>>> import numpy as np
>>> import numpy.linalg as la
>>> np.set_printoptions(precision=2, suppress=True, linewidth=100)
>>> rnd = lambda a: np.round(a, 2) + 0
>>> B = np.array([[3, 1, -1], [0, 1, 3], [-2, 1, -2], [-3, 1, 2]])
>>> Z = np.array([[-4, 2, -3, 5], [5, 1, 2, 0], [3, 2, -1, 5]])
>>> K = B @ Z
>>> print(K)
[[-10   5  -6  10]
 [ 14   7  -1  15]
 [  7  -7  10 -20]
 [ 23  -1   9  -5]]
>>> left, s, Vh = la.svd(K)
>>> evecs = Vh[:(s > 1e-8).sum()]
>>> rng = np.random.default_rng(84073)
>>> x = K[3] + 3 * K[2] + rng.integers(2) * np.eye(4)[0]
>>> print(x)
[ 44. -22.  39. -65.]
>>> print(rnd(np.diag(evecs.T @ evecs)))
[0.95 0.82 0.43 0.8 ]
>>> print(np.allclose(evecs.T @ evecs @ x, x))
True
>>> print(rnd(la.norm(x - evecs.T @ evecs @ x)))
0.0
>>> B = np.array([[1, 0, 1], [2, 2, 0]])
>>> Z = np.kron(B, K)
>>> print(la.matrix_rank(Z))
6
>>> print(Z)
[[-10   5  -6  10   0   0   0   0 -10   5  -6  10]
 [ 14   7  -1  15   0   0   0   0  14   7  -1  15]
 [  7  -7  10 -20   0   0   0   0   7  -7  10 -20]
 [ 23  -1   9  -5   0   0   0   0  23  -1   9  -5]
 [-20  10 -12  20 -20  10 -12  20   0   0   0   0]
 [ 28  14  -2  30  28  14  -2  30   0   0   0   0]
 [ 14 -14  20 -40  14 -14  20 -40   0   0   0   0]
 [ 46  -2  18 -10  46  -2  18 -10   0   0   0   0]]
>>> print(rnd(la.norm(Z, 2)), rnd(la.norm(B, 2) * la.norm(K, 2)))
103.01 103.01
>>> B = K / np.sqrt((K ** 2).mean(axis=1, keepdims=True))
>>> print(la.matrix_rank(K - K.mean(axis=1, keepdims=True)))
3
>>> print(rnd(la.norm(B, axis=1)))
[2. 2. 2. 2.]
>>> M = np.load("test4.npy")
>>> print(M)
[[ 0.2 -2.2  1.6 -1. ]
 [-0.2  1.6 -0.1 -0.2]
 [-0.1  0.8 -0.5 -1.2]
 [-1.3  0.5 -0.2  0.6]]
>>> print(np.einsum("ij,ji->", M, M))
6.49
>>> print(np.einsum("ii->", M))
1.9
>>> print(rnd(np.poly(M)))
[ 1.   -1.9  -1.44  0.21  4.38]
>>> print(rnd(la.eigvals(M).sum().real))
1.9
>>> B = M / la.norm(M, axis=1, keepdims=True)
>>> cov = B @ B.T
>>> print(rnd(la.norm(B, axis=1)))
[1. 1. 1. 1.]
>>> print(np.argwhere(np.triu(np.abs(cov) > 0.95, 1)))
[]
>>> print((cov - 2 * np.eye(4)).round(6).argmax(axis=1))
[2 2 1 1]
>>> print(rnd(cov))
[[ 1.   -0.74 -0.31 -0.51]
 [-0.74  1.    0.64  0.39]
 [-0.31  0.64  1.   -0.04]
 [-0.51  0.39 -0.04  1.  ]]
>>> q, Rm = la.qr(M)
>>> print(np.trace(q @ q.T))
4.0
>>> print(rnd(Rm))
[[-1.33  1.12 -0.49  0.61]
 [ 0.   -2.65  1.37 -0.2 ]
 [ 0.    0.    0.86 -0.61]
 [ 0.    0.    0.   -1.43]]
>>> B = np.array([[3, -2, -2], [1, 0, 3], [-2, 0, 2], [-2, -2, -1]])
>>> print(rnd(Rm @ B))
[[-3.14  1.44  4.43]
 [-4.99  0.4  -5.02]
 [-0.51  1.22  2.34]
 [ 2.86  2.86  1.43]]
>>> print(rnd(np.einsum("ij,ij->i", Rm, Rm)))
[3.64 8.96 1.12 2.05]
>>> print(la.matrix_rank(np.vstack([Rm, B.T])))
4
>>> q, evecs = la.qr(M[:, :2])[0], la.qr(M[:, 2:])[0]
>>> s = la.svd(q.T @ evecs, compute_uv=False)
>>> print(rnd(np.degrees(np.arccos(s.clip(0, 1)))))
[29.85 70.96]
>>> print((s > 0.9).sum())
0
>>> m1 = np.load("out4.npy")
>>> print(m1)
[[ 1 -1  1 -1  1 -1  1 -1]
 [ 1 -1  1 -1 -1  1 -1  1]
 [ 1  1  1  1 -1 -1 -1 -1]
 [ 1  1 -1 -1 -1 -1  1  1]]
>>> f = np.array([2, 4])
>>> print(np.correlate(m1[1], m1[0], "full"))
[-1  2 -3  4 -3  2 -1  0  1 -2  3 -4  3 -2  1]
>>> print(np.polyval(f, m1[1]))
[6 2 6 2 2 6 2 6]
>>> print(np.array([np.convolve(row, f, "same") for row in m1]))
[[ 2  2 -2  2 -2  2 -2  2]
 [ 2  2 -2  2 -6 -2  2 -2]
 [ 2  6  6  6  2 -6 -6 -6]
 [ 2  6  2 -6 -6 -6 -2  6]]
>>> B = m1[0, 0] * m1[1:] - np.outer(m1[1:, 0], m1[0])
>>> print(B)
[[ 0  0  0  0 -2  2 -2  2]
 [ 0  2  0  2 -2  0 -2  0]
 [ 0  2 -2  0 -2  0  0  2]]
>>> print(np.flatnonzero(~B.round(6).any(axis=1)))
[]
>>> X = np.array([[-1, 1, 2], [1, 4, 2], [0, 2, -6]])
>>> print(X)
[[-1  1  2]
 [ 1  4  2]
 [ 0  2 -6]]
>>> B = la.inv(X)
>>> print(rnd(la.cond(X)))
5.36
>>> print(np.allclose(B, X.T))
False
>>> print(rnd(la.slogdet(X)[0]))
1.0
>>> print(rnd(la.inv(B)))
[[-1.  1.  2.]
 [ 1.  4.  2.]
 [ 0.  2. -6.]]
>>> print(rnd(X @ B))
[[1. 0. 0.]
 [0. 1. 0.]
 [0. 0. 1.]]
>>> B = np.array([[2, 3, 4], [1, 2, 6]])
>>> W0 = B.T @ B
>>> print(W0)
[[ 5  8 14]
 [ 8 13 24]
 [14 24 52]]
>>> rk = la.matrix_rank(W0)
>>> print(rk)
2
>>> N = la.svd(W0)[2][rk:].T
>>> print(rnd(N[:, 0] / N[np.abs(N[:, 0]).round(6).argmax(), 0]))
[ 1.  -0.8  0.1]
>>> print([int(la.matrix_rank(np.delete(W0, i, axis=0))) for i in range(3)])
[2, 2, 2]
>>> print([int(la.matrix_rank(W0[:i])) for i in range(1, len(W0) + 1)])
[1, 2, 2]
>>> print(N.shape)
(3, 1)
>>> print([int(la.matrix_rank(W0[:, :j + 1])) for j in range(3)])
[1, 2, 2]
>>> F = np.load("w.npy")
>>> print(rnd(F))
[[ 1.23  1.   -1.22]
 [-1.23  1.58  0.05]
 [-0.98 -0.72 -1.59]]
>>> labels = rng.permutation(3)
>>> print(labels)
[2 1 0]
>>> B = F[labels][:, labels]
>>> print(rnd(np.diag(B)))
[-1.59  1.58  1.23]
>>> print(rnd(la.det(B)), rnd(la.det(F[labels])))
-8.0 8.0
>>> print(rnd(np.sort(np.abs(la.eigvals(B)))))
[2. 2. 2.]
>>> feats = np.load("block2.npy")
>>> print(feats)
[[1 0 2]
 [5 0 1]
 [5 4 0]]
>>> labels = rng.permutation(3)
>>> B = feats[:, labels] * rng.choice([-1, 1], 3)
>>> print(B)
[[ 0 -2 -1]
 [ 0 -1 -5]
 [-4  0 -5]]
>>> left, _, Vh = la.svd(feats.T @ B)
>>> print(rnd(la.lstsq(feats, B)[0]))
[[ 0.  0. -1.]
 [-1.  0.  0.]
 [ 0. -1.  0.]]
>>> print(labels)
[1 2 0]
>>> cov = feats.T @ feats
>>> print(rnd(la.svd(feats, compute_uv=False) ** 2))
[60.81  8.76  2.43]
>>> print(np.diag(cov))
[51 16  5]
>>> print((feats @ feats.T).shape)
(3, 3)
>>> print(cov)
[[51 20  7]
 [20 16  0]
 [ 7  0  5]]
>>> labels = rng.permutation(3)
>>> print(labels)
[0 1 2]
>>> B = feats[labels][:, labels]
>>> print(rnd(np.sort(np.abs(la.eigvals(B)))))
[2.65 2.65 5.11]
>>> print(np.trace(B))
1
>>> E = np.load("layer1.npy")
>>> print(E)
[[-0.64 -0.16 -0.48]
 [-1.28 -0.32 -0.96]
 [-0.48 -0.12 -0.36]
 [ 1.44  0.36  1.08]]
>>> f = np.array([1, -4, 5])
>>> print(rnd(np.convolve(E[3], f)))
[ 1.44 -5.4   6.84 -2.52  5.4 ]
>>> print(rnd(np.array([np.convolve(row, f, "same") for row in E])))
[[ 2.4  -3.04  1.12]
 [ 4.8  -6.08  2.24]
 [ 1.8  -2.28  0.84]
 [-5.4   6.84 -2.52]]
>>> print(rnd(np.cross(E[3, :3], E[1, :3])))
[0. 0. 0.]
